% python3 -q
>>> import numpy as np
>>> from numpy import linalg as LA
>>> np.set_printoptions(precision=3, suppress=True, linewidth=160, legacy="1.25")
>>> basis = np.array([[1, 4, 0, 1, 0], [5, 1, 0, 4, 1], [4, 0, 4, 4, 4]])
>>> W0 = np.repeat(basis, 40 // 3, axis=0)
>>> rng = np.random.default_rng(162)
>>> W0 = W0 + 0.02 * rng.normal(size=W0.shape)
>>> print(W0.round(3) + 0)
[[ 1.01   3.993  0.006  0.974  0.002]
 [ 1.018  4.008  0.035  1.017 -0.022]
 [ 0.973  4.002 -0.008  0.992  0.011]
 [ 0.994  3.958  0.001  1.005 -0.006]
 [ 0.987  4.016  0.015  0.993 -0.029]
 [ 1.002  3.991  0.008  0.983 -0.004]
 [ 1.031  4.006  0.031  0.966 -0.035]
 [ 1.02   3.996 -0.013  1.011 -0.024]
 [ 1.035  3.995  0.004  0.98   0.009]
 [ 1.01   3.994  0.007  0.995  0.   ]
 [ 1.008  3.985 -0.009  0.992 -0.006]
 [ 1.003  3.998  0.007  0.993 -0.008]
 [ 1.     3.981 -0.025  0.987 -0.007]
 [ 5.002  0.979  0.002  3.967  0.988]
 [ 4.994  1.023  0.007  4.054  0.952]
 [ 5.02   0.991  0.004  3.979  0.973]
 [ 5.002  1.029 -0.041  3.977  1.003]
 [ 5.007  0.999  0.012  3.985  1.004]
 [ 5.023  1.009  0.007  3.98   1.009]
 [ 5.005  1.001  0.039  4.026  1.005]
 [ 5.007  0.987 -0.021  4.029  0.987]
 [ 4.988  1.025 -0.028  4.007  1.01 ]
 [ 4.98   1.026 -0.003  3.988  1.023]
 [ 4.999  1.023  0.007  3.998  1.013]
 [ 4.965  0.975 -0.015  4.003  1.003]
 [ 4.985  1.034 -0.01   3.972  1.002]
 [ 4.015  0.008  3.965  3.994  4.001]
 [ 3.989 -0.011  4.021  3.988  4.005]
 [ 4.005  0.032  3.986  3.965  3.998]
 [ 3.992  0.005  4.019  4.007  3.986]
 [ 4.009 -0.022  4.001  3.985  3.977]
 [ 4.012  0.004  3.984  4.018  4.003]
 [ 4.035  0.016  4.029  3.994  4.003]
 [ 4.016 -0.015  3.995  3.978  3.979]
 [ 4.021 -0.019  4.014  3.972  3.995]
 [ 3.972 -0.039  4.     3.99   4.006]
 [ 4.007 -0.009  3.995  4.005  3.962]
 [ 4.031 -0.033  4.02   4.028  4.017]
 [ 4.003  0.01   3.978  3.998  4.001]]
>>> x = np.array([9, 7, 2, 3, -8])
>>> y = W0 @ x
>>> try:
...     LA.solve(W0, y)
... except LA.LinAlgError as e:
...     print("failed:", e)
... 
failed: Last 2 dimensions of the array must be square
>>> print(LA.lstsq(W0, y)[0])
[ 9.  7.  2.  3. -8.]
>>> y = y + 0.02 * rng.normal(size=39)
>>> print(y)
[39.968 40.509 39.679 39.704 40.225 39.985 40.532 40.388 40.186 40.064 39.984 40.06  39.806 55.863 56.712 56.279 56.052 56.016 56.153 56.197 56.129 55.946
 55.77  56.056 55.502 55.982 24.079 23.804 24.15  24.121 24.039 24.128 24.452 24.165 24.055 23.431 24.299 24.053 24.019]
>>> beta, *_ = LA.lstsq(W0, y)
>>> print(beta.round())
[ 9.  7.  2.  3. -8.]
>>> print(round(LA.norm(y - W0 @ beta), 3))
0.115
>>> D = LA.norm(W0[:, None] - W0[None], axis=-1)
>>> print(D.mean(axis=1).argmax())
4
>>> print(np.flatnonzero(D[0] < D.mean() / 2))
[ 0  1  2  3  4  5  6  7  8  9 10 11 12]
>>> print(np.unravel_index(D.round(6).argmax(), D.shape))
(4, 37)
>>> J = np.load("test0.npy")
>>> print(J)
[[3. 2. 0. 2. 2. 0. 2. 2.]
 [2. 3. 0. 2. 2. 0. 2. 2.]
 [0. 0. 3. 0. 0. 2. 0. 0.]
 [2. 2. 0. 3. 2. 0. 2. 2.]
 [2. 2. 0. 2. 3. 0. 2. 2.]
 [0. 0. 2. 0. 0. 3. 0. 0.]
 [2. 2. 0. 2. 2. 0. 3. 2.]
 [2. 2. 0. 2. 2. 0. 2. 3.]]
>>> r0 = np.array([4, 8, 8, 2, 5, 8, 8, 2])
>>> Y = J + np.outer(r0, np.eye(8)[4])
>>> print(LA.matrix_rank(Y - J))
1
>>> print(LA.matrix_rank(LA.inv(Y) - LA.inv(J), tol=1e-8))
1
>>> z = rng.permutation(8)
>>> Y = J[:, z] * rng.choice([-1, 1], 8)
>>> print(Y)
[[ 3.  2.  2. -0.  2. -2. -0.  2.]
 [ 2.  2.  2. -0.  3. -2. -0.  2.]
 [ 0.  0.  0. -2.  0. -0. -3.  0.]
 [ 2.  2.  2. -0.  2. -2. -0.  3.]
 [ 2.  2.  3. -0.  2. -2. -0.  2.]
 [ 0.  0.  0. -3.  0. -0. -2.  0.]
 [ 2.  3.  2. -0.  2. -2. -0.  2.]
 [ 2.  2.  2. -0.  2. -3. -0.  2.]]
>>> left, _, Vh = LA.svd(J.T @ Y)
>>> print(np.round(left @ Vh, 3) + 0)
[[ 1.  0.  0.  0.  0.  0.  0.  0.]
 [ 0.  0.  0.  0.  1.  0.  0.  0.]
 [ 0.  0.  0.  0.  0.  0. -1.  0.]
 [ 0.  0.  0.  0.  0.  0.  0.  1.]
 [ 0.  0.  1.  0.  0.  0.  0.  0.]
 [ 0.  0.  0. -1.  0.  0.  0.  0.]
 [ 0.  1.  0.  0.  0.  0.  0.  0.]
 [ 0.  0.  0.  0.  0. -1.  0.  0.]]
>>> print(z)
[0 6 4 5 1 7 2 3]
